% python3 -q
>>> import numpy as np
>>> np.set_printoptions(precision=1, suppress=True, linewidth=140)
>>> def tidy(a):
...     return np.round(a, 1) + 0
... 
>>> F = np.array([[-8, 4, 7, 0, 9, 9, 4],
...     [-14, 7, 0, 6, 6, 7, 5],
...     [-16, 8, 2, 0, 6, 7, 7],
...     [-4, 2, 8, 6, 0, 7, 6],
...     [-10, 5, 8, 2, 6, 7, 4]])
>>> rng = np.random.default_rng(43757)
>>> B = F + rng.integers(-2, 3, (5, 1)) @ rng.integers(-2, 3, (1, 7))
>>> B
array([[-10,   6,   7,   0,   9,   9,   8],
       [-16,   9,   0,   6,   6,   7,   9],
       [-16,   8,   2,   0,   6,   7,   7],
       [ -3,   1,   8,   6,   0,   7,   4],
       [ -8,   3,   8,   2,   6,   7,   0]])
>>> np.abs(B - F).sum(axis=1)
array([8, 8, 0, 4, 8])
>>> x0 = np.array([3, 3, 1, 0, 2, 4, 4])
>>> np.linalg.norm(B @ x0) <= np.linalg.norm(B, 2) * np.linalg.norm(x0) + 1e-9
np.True_
>>> B * x0
array([[-30,  18,   7,   0,  18,  36,  32],
       [-48,  27,   0,   0,  12,  28,  36],
       [-48,  24,   2,   0,  12,  28,  28],
       [ -9,   3,   8,   0,   0,  28,  16],
       [-24,   9,   8,   0,  12,  28,   0]])
>>> B @ (2 * x0)
array([162, 110,  92,  92,  66])
>>> B @ x0
array([81, 55, 46, 46, 33])
>>> np.einsum("ij,j->i", B, x0)
array([81, 55, 46, 46, 33])
>>> B @ np.ones(7)
array([29., 21., 14., 23., 18.])
>>> F[1] @ F[3]
np.int64(185)
>>> tidy(np.linalg.norm(F, 2))
np.float64(38.0)
>>> tidy(np.linalg.norm(F, axis=1))
array([17.5, 19.8, 21.4, 14.3, 17.1])
>>> tidy(np.linalg.norm(F) ** 2 / np.linalg.norm(F, 2) ** 2)
np.float64(1.1)
>>> np.linalg.norm(F, axis=1).argmax()
np.int64(2)
>>> J = np.load("case11.npy")
>>> J
array([[ 1,  0,  3,  0],
       [ 2,  5,  0,  1],
       [ 0, 10,  3,  2],
       [ 1, 10,  2,  2],
       [ 3,  5,  0,  1],
       [ 1,  5,  2,  1],
       [ 3,  5,  3,  1],
       [ 2,  5,  0,  1],
       [ 2,  0,  2,  0]])
>>> B = J[0, 0] * J[1:] - np.outer(J[1:, 0], J[0])
>>> B
array([[ 0,  5, -6,  1],
       [ 0, 10,  3,  2],
       [ 0, 10, -1,  2],
       [ 0,  5, -9,  1],
       [ 0,  5, -1,  1],
       [ 0,  5, -6,  1],
       [ 0,  5, -6,  1],
       [ 0,  0, -4,  0]])
>>> J[:, 0] / J[0, 0]
array([1., 2., 0., 1., 3., 1., 3., 2., 2.])
>>> np.linalg.matrix_rank(B), np.linalg.matrix_rank(J)
(np.int64(2), np.int64(3))
>>> np.linalg.matrix_rank(B, rtol=0.1)
np.int64(2)
>>> [round(float(x), 1) for x in np.linalg.svd(B, compute_uv=False)[:3]]
[20.3, 11.8, 0.0]
>>> r0 = np.array([2, 1, 0])
>>> np.cross(J[3, :3], J[6, :3])
array([ 20,   3, -25])
>>> np.convolve(J[3], r0)
array([ 2, 21, 14,  6,  2,  0])
>>> np.correlate(J[3], J[6], "full")
array([ 1, 13, 37, 61, 46, 16,  6])
>>> r = np.linalg.matrix_rank(J)
>>> r
np.int64(3)
>>> N = np.linalg.svd(J)[2][r:].T
>>> tidy(N[:, 0] / N[np.abs(N[:, 0]).round(6).argmax(), 0])
array([ 0. , -0.2,  0. ,  1. ])
>>> np.allclose(J @ N, 0)
True
>>> np.linalg.matrix_rank(J.T @ J), np.linalg.matrix_rank(J @ J.T)
(np.int64(3), np.int64(3))
>>> W0 = np.load("arr.npy")
>>> W0
array([[0, 3, 3, 3],
       [1, 1, 3, 2],
       [1, 2, 0, 1],
       [0, 3, 0, 2],
       [3, 2, 3, 1],
       [3, 2, 0, 2],
       [0, 3, 3, 0]])
>>> B = np.c_[W0[:, :1] @ np.array([[2]]), np.array([8, 6, 3, 9, 7, 1, 7])]
>>> B
array([[0, 8],
       [2, 6],
       [2, 3],
       [0, 9],
       [6, 7],
       [6, 1],
       [0, 7]])
>>> tidy(np.linalg.norm(np.linalg.qr(W0)[0].T @ B, axis=0) ** 2 / ((B ** 2).sum(axis=0) + 1e-12))
array([1. , 0.9])
>>> tidy(np.linalg.lstsq(W0, B[:, 0])[0])
array([2., 0., 0., 0.])
>>> r0, v = W0[3], W0[4]
>>> r0 @ r0
np.int64(13)
>>> pr = (r0 @ v) / (r0 @ r0) * r0
>>> tidy(pr)
array([0. , 1.8, 0. , 1.2])
>>> tidy((v - pr) @ r0)
np.float64(0.0)
>>> x0 = np.array([3, 2, 0, 1])
>>> W0 @ (2 * x0)
array([18, 14, 16, 16, 28, 30, 12])
>>> W0 * x0
array([[0, 6, 0, 3],
       [3, 2, 0, 2],
       [3, 4, 0, 1],
       [0, 6, 0, 2],
       [9, 4, 0, 1],
       [9, 4, 0, 2],
       [0, 6, 0, 0]])
>>> x0 = np.array([-2, -3, 3, -2])
>>> target = W0 @ x0
>>> target
array([ -6,   0, -10, -13,  -5, -16,   0])
>>> tidy(np.linalg.pinv(W0) @ W0)
array([[1., 0., 0., 0.],
       [0., 1., 0., 0.],
       [0., 0., 1., 0.],
       [0., 0., 0., 1.]])
>>> target = target + 0.1 * rng.normal(size=7)
>>> tidy(target)
array([ -6. ,   0.1,  -9.9, -12.9,  -5. , -16. ,   0. ])
>>> c, *_ = np.linalg.lstsq(W0, target)
>>> tidy(c)
array([-2., -3.,  3., -2.])
>>> c.round()
array([-2., -3.,  3., -2.])
>>> [round(float(np.linalg.norm(np.linalg.solve(W0.T @ W0 + lam * np.eye(4), W0.T @ target))), 2) for lam in (0, 1, 10, 100)]
[5.09, 4.77, 3.16, 1.01]
>>> A = np.loadtxt("sample9.csv", delimiter=",")
>>> A
array([[ 1.1,  2. , -2. , -2. ,  1. , -2. , -1. ,  0. , -2. ],
       [ 0. ,  0.1, -2. ,  1. , -2. , -1. , -1. , -2. , -2. ],
       [ 2. ,  1. ,  1.1,  1. ,  1. ,  1. , -1. ,  2. ,  2. ],
       [-2. ,  0. ,  0. , -0.9, -2. ,  1. ,  0. ,  2. ,  2. ],
       [ 1. ,  2. ,  2. ,  0. , -1.9, -2. ,  2. , -2. ,  2. ],
       [ 2. ,  0. ,  0. ,  0. ,  1. ,  0.1,  2. ,  1. , -1. ],
       [ 0. ,  0. , -2. , -2. ,  0. ,  2. ,  0.1,  1. , -1. ],
       [ 0. , -1. ,  1. ,  0. , -2. , -1. , -2. ,  2.1,  1. ],
       [ 1. ,  2. , -2. , -2. ,  1. , -2. , -1. ,  0. , -1.9]])
>>> round(np.log10(np.linalg.cond(A)))
2
>>> tidy(np.linalg.norm(A, 2) / np.linalg.norm(A))
np.float64(0.6)
>>> np.linalg.matrix_rank(A, rtol=0.1)
np.int64(8)
>>> np.argsort(-np.linalg.norm(A, axis=0).round(6), kind="stable")[:3]
array([8, 7, 2])
>>> np.linalg.cond(A) > 100
np.True_
>>> w1 = np.array([[0, 7, 5],
...     [5, 5, 2],
...     [7, 8, 8],
...     [5, 7, 6],
...     [8, 8, 7],
...     [4, 6, 3],
...     [4, 8, 0],
...     [1, 1, 0],
...     [2, 8, 1]])
>>> c = np.array([-2, 2, 1])
>>> act = np.maximum(A @ w1 + c, 0)
>>> (act > 0).astype(int)
array([[0, 0, 0],
       [0, 0, 0],
       [1, 1, 1],
       [0, 0, 0],
       [1, 1, 1],
       [1, 1, 1],
       [0, 0, 0],
       [0, 0, 0],
       [0, 0, 0]])
>>> tidy(act)
array([[ 0. ,  0. ,  0. ],
       [ 0. ,  0. ,  0. ],
       [29.7, 60.8, 39.8],
       [ 0. ,  0. ,  0. ],
       [ 8.8, 37.8,  8.7],
       [13.4, 33.6, 17.3],
       [ 0. ,  0. ,  0. ],
       [ 0. ,  0. ,  0. ],
       [ 0. ,  0. ,  0. ]])
>>> tidy((act > 0).mean(axis=0))
array([0.3, 0.3, 0.3])
>>> cent = np.array([[5, -2], [1, 2], [-1, -1]])
>>> (act @ cent).round(6).argmax(axis=1)
array([0, 0, 0, 0, 0, 0, 0, 0, 0])
